% ipython --no-banner

In [1]: import numpy as np

In [2]: import numpy.linalg as la

In [3]: np.set_printoptions(precision=2, suppress=True, linewidth=120)

In [4]: def tidy(a):
   ...:     return np.round(a, 2) + 0
   ...: 

In [5]: W0 = np.load("case6.npy")

In [6]: print(W0)
[[0 2 0 0 0 0]
 [2 0 0 0 0 0]
 [2 2 0 0 0 0]
 [0 0 0 2 0 0]
 [0 0 2 0 0 0]
 [0 0 2 2 0 0]
 [0 0 0 0 0 2]
 [0 0 0 0 2 0]
 [0 0 0 0 2 2]]

In [7]: rng = np.random.default_rng(316)

In [8]: labels = rng.permutation(6)

In [9]: out = W0[:, labels] * rng.choice([-1, 1], 6)

In [10]: print(out)
[[ 0 -2  0  0  0  0]
 [ 0  0  0  2  0  0]
 [ 0 -2  0  2  0  0]
 [-2  0  0  0  0  0]
 [ 0  0 -2  0  0  0]
 [-2  0 -2  0  0  0]
 [ 0  0  0  0  0 -2]
 [ 0  0  0  0 -2  0]
 [ 0  0  0  0 -2 -2]]

In [11]: U, _, VT = la.svd(W0.T @ out)

In [12]: print(tidy(U @ VT))
[[ 0.  0.  0.  1.  0.  0.]
 [ 0. -1.  0.  0.  0.  0.]
 [ 0.  0. -1.  0.  0.  0.]
 [-1.  0.  0.  0.  0.  0.]
 [ 0.  0.  0.  0. -1.  0.]
 [ 0.  0.  0.  0.  0. -1.]]

In [13]: f = np.array([1, 2])

In [14]: print(np.polyval(f, out[4]))
[2 2 0 2 2 2]

In [15]: x0 = np.array([1, 1, 3, 2, 1, 1])

In [16]: target = W0 @ x0

In [17]: print(target)
[ 2  2  4  4  6 10  2  2  4]

In [18]: target = target + 0.3 * rng.normal(size=9)

In [19]: print(tidy(target))
[ 2.05  1.65  3.84  3.83  5.76 10.21  1.85  1.55  4.12]

In [20]: b, *_ = la.lstsq(W0, target)

In [21]: print(b.round())
[1. 1. 3. 2. 1. 1.]

In [22]: print(tidy(W0.T @ (target - W0 @ b)))
[0. 0. 0. 0. 0. 0.]

In [23]: X = np.load("arr.npy")

In [24]: print(X)
[[ 0.57 -0.7  -0.51  1.4   0.72]
 [-4.14  0.1  -0.48  2.94  4.24]
 [-0.61  0.45  0.23 -0.83 -0.22]
 [ 1.13 -0.45  0.41  1.47 -0.18]
 [-1.61  0.14 -1.4  -1.5   1.1 ]
 [ 0.5   0.02  0.86  0.98 -0.36]
 [ 1.17 -0.87 -0.72  1.11  0.36]]

In [25]: rank = la.matrix_rank(X)

In [26]: print(rank)
3

In [27]: ns = la.svd(X)[2][rank:].T

In [28]: print(ns.shape)
(5, 2)

In [29]: print(tidy(X @ ns))
[[0. 0.]
 [0. 0.]
 [0. 0.]
 [0. 0.]
 [0. 0.]
 [0. 0.]
 [0. 0.]]

In [30]: print([int(la.matrix_rank(X[:i])) for i in range(1, len(X) + 1)])
[1, 2, 3, 3, 3, 3, 3]

In [31]: print([int(la.matrix_rank(X[:, :j + 1])) for j in range(5)])
[1, 2, 3, 3, 3]

In [32]: print(la.matrix_rank(X.T @ X), la.matrix_rank(X @ X.T))
3 3

In [33]: G = X.T @ X

In [34]: print(tidy(la.svd(X, compute_uv=False) ** 2))
[46.22 16.34  4.32  0.    0.  ]

In [35]: print(la.matrix_rank(G))
3

In [36]: print(tidy(la.eigvalsh(G)[::-1]))
[46.22 16.34  4.32  0.    0.  ]
